>>> import numpy as np
>>> from numpy import linalg as LA
>>> np.set_printoptions(precision=2, suppress=True, linewidth=120, floatmode="fixed")
>>> def tidy(a):
...     return np.round(a, 2) + 0
... 
>>> rng = np.random.default_rng(67)
>>> feats = np.array([[-9, 2, -6, 6],
...     [3, 4, 7, -5],
...     [-3, -8, 1, -3],
...     [5, -8, 3, 9],
...     [-2, 9, -3, 4],
...     [-7, 1, 3, 4],
...     [-2, 5, -6, -9],
...     [6, -2, 0, -4],
...     [3, 2, 5, -5]]) * (rng.random((9, 4)) < 0.3)
>>> feats
array([[ 0,  2,  0,  6],
       [ 0,  0,  0,  0],
       [-3,  0,  1, -3],
       [ 0,  0,  0,  0],
       [ 0,  0, -3,  0],
       [ 0,  1,  0,  0],
       [-2,  0,  0, -9],
       [ 6,  0,  0,  0],
       [ 3,  2,  0,  0]])
>>> r0 = np.array([-1, 0, -3])
>>> np.correlate(feats[7], feats[8], "full")
array([ 0,  0, 12, 18,  0,  0,  0])
>>> x = np.array([3, 3, -3, -1])
>>> y = feats @ x
>>> y
array([ 0,  0, -9,  0,  9,  3,  3, 18, 15])
>>> tidy(LA.pinv(feats) @ feats)
array([[1.00, 0.00, 0.00, 0.00],
       [0.00, 1.00, 0.00, 0.00],
       [0.00, 0.00, 1.00, 0.00],
       [0.00, 0.00, 0.00, 1.00]])
>>> tidy(LA.solve(feats.T @ feats, feats.T @ y))
array([ 3.00,  3.00, -3.00, -1.00])
>>> y = y + 0.05 * rng.normal(size=9)
>>> tidy(y)
array([ 0.03, -0.02, -9.09, -0.05,  8.95,  3.05,  2.99, 17.95, 15.02])
>>> c, *_ = LA.lstsq(feats, y)
>>> tidy(LA.norm(y - feats @ c))
np.float64(0.13)
>>> print(tidy(c))
[ 3.00  3.01 -2.99 -1.00]
>>> tidy(feats.T @ (y - feats @ c))
array([0.00, 0.00, 0.00, 0.00])
>>> print([round(float(LA.norm(LA.solve(feats.T @ feats + lam * np.eye(4), feats.T @ y))), 2) for lam in (0, 1, 10, 100)])
[5.29, 4.92, 3.39, 1.19]
>>> M2 = np.array([[1, 1, 2], [1, 1, 0], [1, 0, 0], [1, 0, 2]])
>>> np.einsum("ik,kj->ji", feats, M2)
array([[  8,   0,  -5,   0,  -3,   1, -11,   6,   5],
       [  2,   0,  -3,   0,   0,   1,  -2,   6,   5],
       [ 12,   0, -12,   0,   0,   0, -22,  12,   6]])
>>> M2.T @ feats.T
array([[  8,   0,  -5,   0,  -3,   1, -11,   6,   5],
       [  2,   0,  -3,   0,   0,   1,  -2,   6,   5],
       [ 12,   0, -12,   0,   0,   0, -22,  12,   6]])
>>> print(LA.matrix_rank(np.vstack([feats, M2.T])))
4
>>> arr = np.loadtxt("out19.csv", delimiter=",")
>>> arr
array([[ 0.82, -0.39,  0.92,  1.23,  0.72, -0.96],
       [-0.51, -0.13, -0.84,  0.31,  1.68,  0.79],
       [ 0.14, -2.13,  0.85,  1.26,  1.01, -3.96],
       [-2.06,  0.75, -1.58, -4.19, -0.22,  2.34],
       [ 1.12,  0.56,  0.68,  2.63,  1.61,  0.15],
       [ 0.61, -0.33, -0.83,  0.17, -0.31,  1.02],
       [-0.01, -0.61, -0.81, -0.59,  1.53,  0.73],
       [-1.20,  0.34,  0.00, -3.16, -2.49, -0.51],
       [ 6.11, -4.77,  1.50,  2.67,  3.10, -3.44],
       [ 2.87, -1.78,  1.51,  1.15,  0.27,  0.27],
       [ 2.49, -1.62,  1.14,  0.89,  1.53,  0.85],
       [ 0.37,  0.79,  0.00,  1.46,  1.15, -0.23],
       [-3.04,  2.22, -2.84, -0.43,  0.47,  2.94],
       [-0.64, -0.15,  2.87, -2.32, -5.15, -1.58],
       [-2.54,  2.47, -0.22, -3.63, -2.13, -0.16],
       [-3.75,  2.43, -0.11, -4.67, -1.95,  1.37],
       [ 0.65, -0.74,  0.03, -1.11, -1.23, -2.12],
       [-1.76,  0.03, -1.97,  0.54,  0.65,  0.55],
       [-1.45,  1.91,  1.78, -3.61, -2.81,  0.25],
       [ 2.64, -0.95,  0.99, -0.26, -0.12,  0.02],
       [-0.90,  0.09,  0.88,  0.66, -0.01, -0.17],
       [ 0.88,  0.00, -1.91,  0.95,  1.79,  0.75],
       [ 0.01, -0.86, -0.84, -1.33,  0.76, -2.18],
       [ 0.62, -0.46, -1.46,  1.55,  1.02,  1.20],
       [-1.82,  0.63, -0.04, -1.20, -0.74,  0.01],
       [-2.23,  0.98, -1.30, -3.52, -1.13,  0.47],
       [ 1.02, -2.07, -0.06,  0.17,  0.23, -1.82],
       [ 0.86,  2.59,  3.58, -1.89, -2.34, -3.81]])
>>> t = np.radians(90)
>>> Rm = np.eye(6)
>>> Rm[5, 5] = Rm[3, 3] = np.cos(t)
>>> Rm[5, 3], Rm[3, 5] = -np.sin(t), np.sin(t)
>>> tidy(Rm)
array([[ 1.00,  0.00,  0.00,  0.00,  0.00,  0.00],
       [ 0.00,  1.00,  0.00,  0.00,  0.00,  0.00],
       [ 0.00,  0.00,  1.00,  0.00,  0.00,  0.00],
       [ 0.00,  0.00,  0.00,  0.00,  0.00,  1.00],
       [ 0.00,  0.00,  0.00,  0.00,  1.00,  0.00],
       [ 0.00,  0.00,  0.00, -1.00,  0.00,  0.00]])
>>> M2 = arr @ Rm.T
>>> print(tidy(LA.det(Rm)), np.trace(Rm))
1.0 4.0
>>> np.allclose(arr @ arr.T, M2 @ M2.T)
True
>>> np.allclose(LA.norm(arr, axis=1), LA.norm(M2, axis=1))
True
